$ python3 -q
>>> import numpy as np
>>> np.set_printoptions(suppress=True, linewidth=160)
>>> K = np.loadtxt("a.csv", delimiter=",")
>>> K
array([[-5.,  0., -3., -3.],
       [-3., -2.,  3.,  0.],
       [ 0., -3.,  3.,  0.],
       [-1.,  0.,  3., -3.]])
>>> rng = np.random.default_rng(7683)
>>> labels = rng.permutation(4)
>>> B = K[:, labels] * rng.choice([-1, 1], 4)
>>> B
array([[ 3., -3.,  0., -5.],
       [-0.,  3., -2., -3.],
       [-0.,  3., -3.,  0.],
       [ 3.,  3.,  0., -1.]])
>>> Uu, _, Vh = np.linalg.svd(K.T @ B)
>>> labels
array([3, 2, 1, 0])
>>> print(np.round(Uu @ Vh, 3) + 0)
[[ 0.  0.  0.  1.]
 [ 0.  0.  1.  0.]
 [ 0.  1.  0.  0.]
 [-1.  0.  0.  0.]]
>>> W0 = np.abs(np.array([[-3, 9, 9, -8], [5, -7, -1, 6], [5, -7, 0, 0], [1, 4, 5, 6]])) + np.eye(4)
>>> W0 = W0 / W0.sum(axis=1, keepdims=True)
>>> W0.round(3)
array([[0.133, 0.3  , 0.3  , 0.267],
       [0.25 , 0.4  , 0.05 , 0.3  ],
       [0.385, 0.538, 0.077, 0.   ],
       [0.059, 0.235, 0.294, 0.412]])
>>> labels = rng.permutation(4)
>>> B = W0[:, labels] * rng.choice([-1, 1], 4)
>>> B.round(3)
array([[-0.3  ,  0.267,  0.3  , -0.133],
       [-0.4  ,  0.3  ,  0.05 , -0.25 ],
       [-0.538,  0.   ,  0.077, -0.385],
       [-0.235,  0.412,  0.294, -0.059]])
>>> Uu, _, Vh = np.linalg.svd(W0.T @ B)
>>> labels
array([1, 3, 2, 0])
>>> B = np.linalg.inv(W0)
>>> np.allclose(B, W0.T)
False
>>> (np.abs(B) > 1e-9).astype(int)
array([[1, 1, 1, 1],
       [1, 1, 1, 1],
       [1, 1, 1, 1],
       [1, 1, 1, 1]])
>>> round(float(np.linalg.slogdet(W0)[0]), 3)
1.0
>>> print(round(float(np.linalg.cond(W0)), 3))
214.549
